>>> import numpy as np
>>> np.set_printoptions(precision=1, suppress=True, linewidth=100)
>>> W0 = np.array([[-4, 4, 2], [0, 0, 0], [-2, 2, 1], [0, 0, 0]])
>>> # rows and columns are dependent
>>> rng = np.random.default_rng(492)
>>> out = W0 + rng.integers(-2, 3, (4, 1)) @ rng.integers(-2, 3, (1, 3))
>>> print(out)
[[-4  4  2]
 [ 0  0  0]
 [-2  2  1]
 [ 0  0  0]]
>>> print(np.abs(out - W0).sum(axis=1))
[0 0 0 0]
>>> print(np.linalg.matrix_rank(out - W0, tol=1e-8))
0
>>> print(np.linalg.norm(W0, axis=0))
[4.5 4.5 2.2]
>>> print(np.round(np.linalg.norm(W0, "nuc"), 1))
6.7
>>> print(np.linalg.norm(W0, axis=1).argmax())
0
>>> print(W0.sum(axis=0))
[-6  6  3]
>>> print(np.round(np.linalg.norm(W0), 1))
6.7
>>> print(np.count_nonzero(W0))
6
>>> print(W0 - W0[0])
[[ 0  0  0]
 [ 4 -4 -2]
 [ 2 -2 -1]
 [ 4 -4 -2]]
>>> print(W0.mean(axis=0))
[-1.5  1.5  0.8]
>>> print(np.abs(W0).max())
4
>>> theta = np.deg2rad(73)
>>> E = np.eye(4)
>>> E[np.ix_([0, 1], [0, 1])] = [[np.cos(theta), -np.sin(theta)], [np.sin(theta), np.cos(theta)]]
>>> print(E)
[[ 0.3 -1.   0.   0. ]
 [ 1.   0.3  0.   0. ]
 [ 0.   0.   1.   0. ]
 [ 0.   0.   0.   1. ]]
>>> # splits into 3 blocks
>>> print(np.allclose(E @ E.T, E.T @ E))
True
>>> print(round(np.abs(np.linalg.eigvals(E)).max(), 1))
1.0
>>> print(np.linalg.matrix_power(E, 3))
[[-0.8  0.6  0.   0. ]
 [-0.6 -0.8  0.   0. ]
 [ 0.   0.   1.   0. ]
 [ 0.   0.   0.   1. ]]
>>> print(np.round(np.linalg.det(E), 1))
1.0
>>> feats = np.load("arr.npy")
>>> print(feats)
[[-1.  0. -2.  0.]
 [-3.  0.  1.  0.]
 [ 1. -1.  3.  0.]
 [ 0.  0.  0. -1.]]
>>> # splits into 2 blocks
>>> x0 = np.array([-3, -3, -2, -1])
>>> print(np.linalg.norm(feats @ x0) <= np.linalg.norm(feats, 2) * np.linalg.norm(x0) + 1e-9)
True
>>> print(feats @ x0)
[ 7.  7. -6.  1.]
>>> print(np.sign((feats @ x0).round(6)))
[ 1.  1. -1.  1.]
